$ python -q
>>> import numpy as np
>>> import numpy.linalg as la
>>> np.set_printoptions(precision=2, suppress=True, linewidth=200, legacy="1.25")
>>> W0 = np.load("test12.npy")
>>> W0
array([[-1.05, -0.16, -1.76,  1.19, -2.35, -0.43,  0.11,  1.02, -1.65, -1.41],
       [-1.6 ,  0.2 ,  0.3 , -0.7 ,  1.  , -1.4 ,  0.5 , -0.1 , -0.4 , -0.5 ],
       [ 1.1 , -2.6 , -0.3 , -0.7 ,  0.7 , -0.9 ,  0.7 ,  1.3 , -1.5 ,  0.8 ],
       [-1.1 , -1.6 , -0.1 ,  0.  ,  1.3 , -0.2 , -0.1 , -2.5 ,  0.  , -1.1 ],
       [-1.7 ,  0.4 ,  0.2 ,  0.4 , -0.1 ,  1.1 ,  1.7 , -0.8 , -0.3 , -0.6 ],
       [ 1.1 ,  1.3 , -0.8 , -2.  ,  1.2 ,  0.  , -1.3 , -1.  ,  0.  , -1.1 ],
       [ 1.6 ,  0.4 , -0.4 ,  0.  , -1.1 ,  1.4 , -1.  , -1.  ,  0.1 , -0.2 ],
       [-1.  ,  0.7 ,  0.5 ,  1.2 ,  0.4 , -0.9 ,  0.  ,  1.4 , -0.7 , -0.1 ],
       [ 1.2 , -0.4 , -0.7 , -0.1 ,  2.2 , -0.9 ,  1.1 , -0.3 ,  1.2 ,  1.2 ],
       [-1.  , -0.2 , -1.8 ,  1.2 , -2.4 , -0.3 ,  0.2 ,  1.  , -1.6 , -1.4 ],
       [-0.3 ,  0.4 , -0.4 ,  0.4 ,  1.3 ,  0.4 ,  0.  ,  0.1 ,  3.6 ,  0.5 ],
       [ 1.  ,  1.5 ,  0.5 , -0.2 ,  2.  , -1.  , -1.5 , -1.  , -0.3 , -0.3 ]])
>>> q, R = la.qr(W0)
>>> np.allclose(R.T @ R, W0.T @ W0)
True
>>> np.round(q @ R, 2) + 0
array([[-1.05, -0.16, -1.76,  1.19, -2.35, -0.43,  0.11,  1.02, -1.65, -1.41],
       [-1.6 ,  0.2 ,  0.3 , -0.7 ,  1.  , -1.4 ,  0.5 , -0.1 , -0.4 , -0.5 ],
       [ 1.1 , -2.6 , -0.3 , -0.7 ,  0.7 , -0.9 ,  0.7 ,  1.3 , -1.5 ,  0.8 ],
       [-1.1 , -1.6 , -0.1 ,  0.  ,  1.3 , -0.2 , -0.1 , -2.5 ,  0.  , -1.1 ],
       [-1.7 ,  0.4 ,  0.2 ,  0.4 , -0.1 ,  1.1 ,  1.7 , -0.8 , -0.3 , -0.6 ],
       [ 1.1 ,  1.3 , -0.8 , -2.  ,  1.2 ,  0.  , -1.3 , -1.  ,  0.  , -1.1 ],
       [ 1.6 ,  0.4 , -0.4 ,  0.  , -1.1 ,  1.4 , -1.  , -1.  ,  0.1 , -0.2 ],
       [-1.  ,  0.7 ,  0.5 ,  1.2 ,  0.4 , -0.9 ,  0.  ,  1.4 , -0.7 , -0.1 ],
       [ 1.2 , -0.4 , -0.7 , -0.1 ,  2.2 , -0.9 ,  1.1 , -0.3 ,  1.2 ,  1.2 ],
       [-1.  , -0.2 , -1.8 ,  1.2 , -2.4 , -0.3 ,  0.2 ,  1.  , -1.6 , -1.4 ],
       [-0.3 ,  0.4 , -0.4 ,  0.4 ,  1.3 ,  0.4 ,  0.  ,  0.1 ,  3.6 ,  0.5 ],
       [ 1.  ,  1.5 ,  0.5 , -0.2 ,  2.  , -1.  , -1.5 , -1.  , -0.3 , -0.3 ]])
>>> q.shape, R.shape
((12, 10), (10, 10))
>>> np.trace(q @ q.T)
10.0
